$ ipython --no-banner

In [1]: import numpy as np

In [2]: from numpy import linalg as LA

In [3]: np.set_printoptions(suppress=True, linewidth=100)

In [4]: rd = lambda a: np.round(a, 3) + 0

In [5]: r0 = np.array([2, 9, -9])

In [6]: W0 = np.array([np.roll(r0, i) for i in range(3)])

In [7]: print(W0)
[[ 2  9 -9]
 [-9  2  9]
 [ 9 -9  2]]

In [8]: A2 = LA.inv(W0)

In [9]: print(rd(LA.det(W0) * LA.det(A2)))
1.0

In [10]: print(rd(W0 @ A2))
[[1. 0. 0.]
 [0. 1. 0.]
 [0. 0. 1.]]

In [11]: print(rd(LA.det(W0) * A2))
[[85. 63. 99.]
 [99. 85. 63.]
 [63. 99. 85.]]

In [12]: print((np.abs(A2) > 1e-9).astype(int))
[[1 1 1]
 [1 1 1]
 [1 1 1]]

In [13]: print(rd(LA.cond(W0)))
7.858

In [14]: x0 = np.array([-3, -3, 0])

In [15]: rhs = W0 @ x0

In [16]: print(rhs)
[-33  21   0]

In [17]: print(rd(LA.solve(W0, W0[:, 0])))
[1. 0. 0.]

In [18]: print(rd(LA.solve(W0, rhs)))
[-3. -3.  0.]

In [19]: print(rd(LA.solve(W0, 4 * rhs)))
[-12. -12.   0.]

In [20]: print(W0 @ np.ones(3))
[2. 2. 2.]

In [21]: print(rd(np.fft.fft(W0[0])))
[2. +0.j    2.-15.588j 2.+15.588j]

In [22]: print((W0 @ W0)[0])
[-158  117   45]

In [23]: W = np.array([[1, -1, 0, 0], [0, 0, -1, -1], [0, -1, 1, -2]])

In [24]: c = np.array([0, 0, 1, 2])

In [25]: hid = np.maximum(W0 @ W + c, 0)

In [26]: print((hid > 0).astype(int))
[[1 1 0 1]
 [0 0 1 0]
 [1 0 1 1]]

In [27]: cent = np.array([[-1, -1], [-2, -1], [-2, 0], [-1, -1]])

In [28]: print((hid @ cent).round(6).argmax(axis=1))
[1 1 1]

In [29]: print(rd(LA.det(W0.T)))
494.0

In [30]: print(np.einsum("ii->", W0))
6

In [31]: print(rd(LA.eigvals(W0)))
[2.+15.588j 2.-15.588j 2. +0.j   ]

In [32]: mat = np.load("layer13.npy")

In [33]: print(mat)
[[1.   0.2  0.04]
 [0.2  1.   0.2 ]
 [0.04 0.2  1.  ]]

In [34]: A2 = mat / np.sqrt((mat ** 2).mean(axis=1, keepdims=True))

In [35]: print(rd(LA.norm(A2, axis=1)))
[1.732 1.732 1.732]

In [36]: print(rd(mat - mat.mean(axis=1, keepdims=True)))
[[ 0.587 -0.213 -0.373]
 [-0.267  0.533 -0.267]
 [-0.373 -0.213  0.587]]

In [37]: print(LA.matrix_rank(A2) == LA.matrix_rank(mat))
True

In [38]: print(LA.matrix_rank(mat - mat.mean(axis=1, keepdims=True)))
2

In [39]: print(rd(A2[2]))
[0.068 0.339 1.697]

In [40]: hat = np.triu(np.array([[-2, 2, -2], [0, 1, 1], [1, -1, -2]]), 1) + np.eye(3)

In [41]: A2 = hat @ mat @ LA.inv(hat)

In [42]: print(rd(LA.det(A2)))
0.922

In [43]: print(np.trace(A2), np.trace(mat))
3.0 3.0

In [44]: vals, evecs = LA.eig(mat)

In [45]: print(rd(np.prod(vals)))
0.922

In [46]: print(rd(vals))
[1.304 0.96  0.736]

In [47]: print(rd(np.sort(LA.eigvals(LA.inv(mat)))))
[0.767 1.042 1.358]

In [48]: print(rd(np.sort(LA.eigvals(mat.T))))
[0.736 0.96  1.304]

In [49]: print(rd(mat @ evecs[:, 0] - vals[0] * evecs[:, 0]))
[0. 0. 0.]

In [50]: print(rd(np.sort(LA.eigvals(mat @ mat))))
[0.542 0.922 1.699]

In [51]: L = LA.cholesky(mat)

In [52]: print(np.diag(L) ** 2)
[1.   0.96 0.96]

In [53]: print(rd(L @ L.T))
[[1.   0.2  0.04]
 [0.2  1.   0.2 ]
 [0.04 0.2  1.  ]]

In [54]: A2 = np.array([[-2]])

In [55]: cent = np.array([[-1]])

In [56]: J = np.block([[A2, np.zeros((1, 1))], [np.zeros((1, 1)), cent]])

In [57]: print(J)
[[-2.  0.]
 [ 0. -1.]]

In [58]: # triangular: eigenvalues sit on the diagonal

In [59]: print(J @ J)
[[4. 0.]
 [0. 1.]]

In [60]: print(np.trace(J))
-3.0

In [61]: print((J - J.T) / 2)
[[0. 0.]
 [0. 0.]]

In [62]: print(np.allclose(J @ J.T, J.T @ J))
True

In [63]: print(rd(np.abs(LA.eigvals(J)).max()))
2.0

In [64]: print(rd(LA.matrix_power(J, 2)))
[[4. 0.]
 [0. 1.]]

In [65]: r0 = np.array([-2, -1, 2])

In [66]: print(rd(np.array([np.convolve(row, r0, "same") for row in mat])))
[[-1.4   1.72  0.36]
 [-2.2  -1.    1.8 ]
 [-0.44 -2.12 -0.6 ]]

In [67]: print(rd(np.cross(mat[0, :3], mat[1, :3])))
[ 0.    -0.192  0.96 ]

In [68]: print([round(float(LA.det(J[:i, :i])), 2) + 0 for i in range(1, 3)])
[-2.0, 2.0]

In [69]: vals, evecs = LA.eig(J)

In [70]: print(J @ evecs[:, 0] - vals[0] * evecs[:, 0])
[0. 0.]

In [71]: print(np.prod(vals))
2.0

In [72]: print(rd(np.sort(LA.eigvals(J @ J))))
[1. 4.]

In [73]: print(rd(np.sort(LA.eigvals(LA.inv(J)))))
[-1.  -0.5]

In [74]: print(vals)
[-2. -1.]

In [75]: print(rd(np.sort(LA.eigvals(J.T))))
[-2. -1.]

In [76]: r0, v = J[1], J[0]

In [77]: print(r0 @ v)
0.0

In [78]: print(r0 @ r0)
1.0

In [79]: pr = (r0 @ v) / (r0 @ r0) * r0

In [80]: print((v - pr) @ r0)
0.0

In [81]: print(v - pr)
[-2.  0.]

In [82]: print(np.outer(r0, v))
[[-0.  0.]
 [ 2. -0.]]

In [83]: O, _ = LA.qr(np.array([[-0.2, 0.1, 0.7], [-0.9, -0.9, -0.8], [-0.9, 1.0, 0.2]]))

In [84]: M = O[:, :3]

In [85]: print(rd(M))
[[-0.155  0.064 -0.986]
 [-0.699 -0.713  0.063]
 [-0.699  0.698  0.156]]

In [86]: r0 = np.array([-3, -1, 3])

In [87]: A2 = M + np.outer(r0, np.eye(3)[2])

In [88]: print(rd(A2))
[[-0.155  0.064 -3.986]
 [-0.699 -0.713 -0.937]
 [-0.699  0.698  3.156]]

In [89]: print(LA.matrix_rank(LA.inv(A2) - LA.inv(M), tol=1e-8))
1

In [90]: O, R = LA.qr(M)

In [91]: print(rd(np.trace(O @ O.T)))
3.0

In [92]: x0 = np.array([0, 6, -4])

In [93]: rhs = M @ x0

In [94]: print(rd(rhs))
[ 4.33  -4.53   3.568]

In [95]: print(rd(LA.solve(M, rhs + M[:, 2])))
[ 0.  6. -3.]

In [96]: print(rd(LA.solve(M, rhs)))
[ 0.  6. -4.]

In [97]: print(rd(LA.solve(M, M[:, 1])))
[0. 1. 0.]

In [98]: r0 = np.array([8, 0, 8])

In [99]: print(rd(np.correlate(M[1], M[0], "full")))
[ 0.689  0.658  0.     0.115 -0.01 ]

In [100]: print(rd(np.cross(M[1, :3], M[0, :3])))
[ 0.699 -0.698 -0.156]

In [101]: rng = np.random.default_rng(69288)

In [102]: z = rng.permutation(3)

In [103]: A2 = M[:, z] * rng.choice([-1, 1], 3)

In [104]: print(rd(A2))
[[ 0.986 -0.064 -0.155]
 [-0.063  0.713 -0.699]
 [-0.156 -0.698 -0.699]]

In [105]: U, _, Vt = LA.svd(M.T @ A2)

In [106]: print(z)
[2 1 0]

In [107]: arr = np.array([[-5, -8, 0, 0], [5, 7, 0, 0], [0, 0, -5, -8], [0, 0, 5, 7]])

In [108]: print(arr)
[[-5 -8  0  0]
 [ 5  7  0  0]
 [ 0  0 -5 -8]
 [ 0  0  5  7]]

In [109]: x0 = np.array([4, -3, 0, -5])

In [110]: rhs = arr @ x0

In [111]: c, lr = np.zeros(4), 1 / LA.norm(arr, 2) ** 2

In [112]: for i in range(150):
     ...:     c -= lr * arr.T @ (arr @ c - rhs)
     ...:     if i % 50 == 0: print(i, round(LA.norm(arr @ c - rhs), 3))
     ...: 
0 2.234
50 2.131
100 2.033

In [113]: print(rd(c))
[ 0.391 -0.601 -2.001 -3.67 ]

In [114]: print(rd(LA.cond(arr)))
32.569

In [115]: E = np.array([[0, 1, 0], [1, 0, 0], [0, 0, 0]])

In [116]: print(E)
[[0 1 0]
 [1 0 0]
 [0 0 0]]

In [117]: r0 = np.array([2, -1, -1])

In [118]: print(np.correlate(E[2], E[1], "full"))
[0 0 0 0 0]

In [119]: print(np.array([np.convolve(row, r0, "same") for row in E]))
[[ 2 -1 -1]
 [-1 -1  0]
 [ 0  0  0]]

In [120]: print(np.polyval(r0, E[2]))
[-1 -1 -1]

In [121]: U, sigma, Vt = LA.svd(E)

In [122]: print(sigma)
[1. 1. 0.]

In [123]: print(np.argmax(sigma[:-1] / (sigma[1:] + 1e-6)) + 1)
2

In [124]: A2 = U[:, :2] @ np.diag(sigma[:2]) @ Vt[:2]

In [125]: print(LA.matrix_rank(E, rtol=0.05))
2

In [126]: print(rd(LA.norm(E - A2) / LA.norm(E)))
0.0

In [127]: print(np.abs(E - A2).max())
0.0

In [128]: hat = np.triu(np.array([[2, 0, 3], [0, 2, 3], [3, 3, 1]]), 1) + np.eye(3)

In [129]: A2 = hat @ E @ LA.inv(hat)

In [130]: print(np.poly(A2))
[ 1.  0. -1.  0.]

In [131]: print(hat @ E - E @ hat)
[[ 0.  0. -3.]
 [ 0.  0. -3.]
 [ 0.  0.  0.]]

In [132]: print(rd(LA.det(A2)))
0.0

In [133]: print(A2)
[[ 0.  1. -3.]
 [ 1.  0. -3.]
 [ 0.  0.  0.]]

In [134]: r0 = np.array([-4, 2, -3])

In [135]: print(np.cross(A2[1, :3], A2[2, :3]))
[ 0. -0.  0.]

In [136]: m1 = np.load("a.npy")

In [137]: print(m1)
[[ 0.197  0.08   0.235]
 [ 0.291  0.119  0.345]
 [-0.149 -0.06  -0.178]
 [-0.05  -0.02  -0.06 ]
 [ 0.716  0.345  0.793]
 [-0.149 -0.06  -0.178]
 [ 0.1    0.04   0.119]
 [-0.149 -0.06  -0.178]
 [-0.291 -0.119 -0.345]
 [ 0.422  0.178  0.493]
 [ 0.245  0.1    0.291]
 [-0.38  -0.159 -0.446]
 [-0.1   -0.04  -0.119]
 [-0.501 -0.217 -0.578]
 [ 0.     0.     0.   ]
 [-0.197 -0.08  -0.235]
 [-0.05  -0.02  -0.06 ]
 [ 0.291  0.119  0.345]
 [-0.8   -0.414 -0.867]
 [-0.537 -0.235 -0.617]]

In [138]: # rows 2 and 5 are equal

In [139]: r0 = np.array([0, 1])

In [140]: print(np.array([np.convolve(row, r0, "same") for row in m1]))
[[ 0.     0.197  0.08 ]
 [ 0.     0.291  0.119]
 [ 0.    -0.149 -0.06 ]
 [ 0.    -0.05  -0.02 ]
 [ 0.     0.716  0.345]
 [ 0.    -0.149 -0.06 ]
 [ 0.     0.1    0.04 ]
 [ 0.    -0.149 -0.06 ]
 [ 0.    -0.291 -0.119]
 [ 0.     0.422  0.178]
 [ 0.     0.245  0.1  ]
 [ 0.    -0.38  -0.159]
 [ 0.    -0.1   -0.04 ]
 [ 0.    -0.501 -0.217]
 [ 0.     0.     0.   ]
 [ 0.    -0.197 -0.08 ]
 [ 0.    -0.05  -0.02 ]
 [ 0.     0.291  0.119]
 [ 0.    -0.8   -0.414]
 [ 0.    -0.537 -0.235]]

In [141]: print(rd(np.correlate(m1[10], m1[6], "full")))
[0.029 0.022 0.063 0.022 0.029]

In [142]: print(np.polyval(r0, m1[10]))
[1. 1. 1.]

In [143]: data = np.load("mat.npy")

In [144]: print(data)
[[-3.9 -2.   5.   1. ]
 [ 1.  -2.9 -2.   0. ]
 [ 0.  -2.   2.1 -1. ]
 [-4.  -2.   5.   1.1]]

In [145]: print(rd(LA.norm(data, 2) / LA.norm(data)))
0.922

In [146]: hat = np.triu(np.array([[-1, 3, 2, -3], [0, 0, -2, 1], [2, 3, 0, 3], [0, -3, 0, 0]]), 1) + np.eye(4)

In [147]: A2 = hat @ data @ LA.inv(hat)

In [148]: print(rd(np.trace(A2)), rd(np.trace(data)))
-3.6 -3.6

In [149]: print(rd(np.poly(A2)))
[ 1.     3.6   -1.14  -4.884  0.496]

In [150]: print(LA.matrix_rank(A2))
4
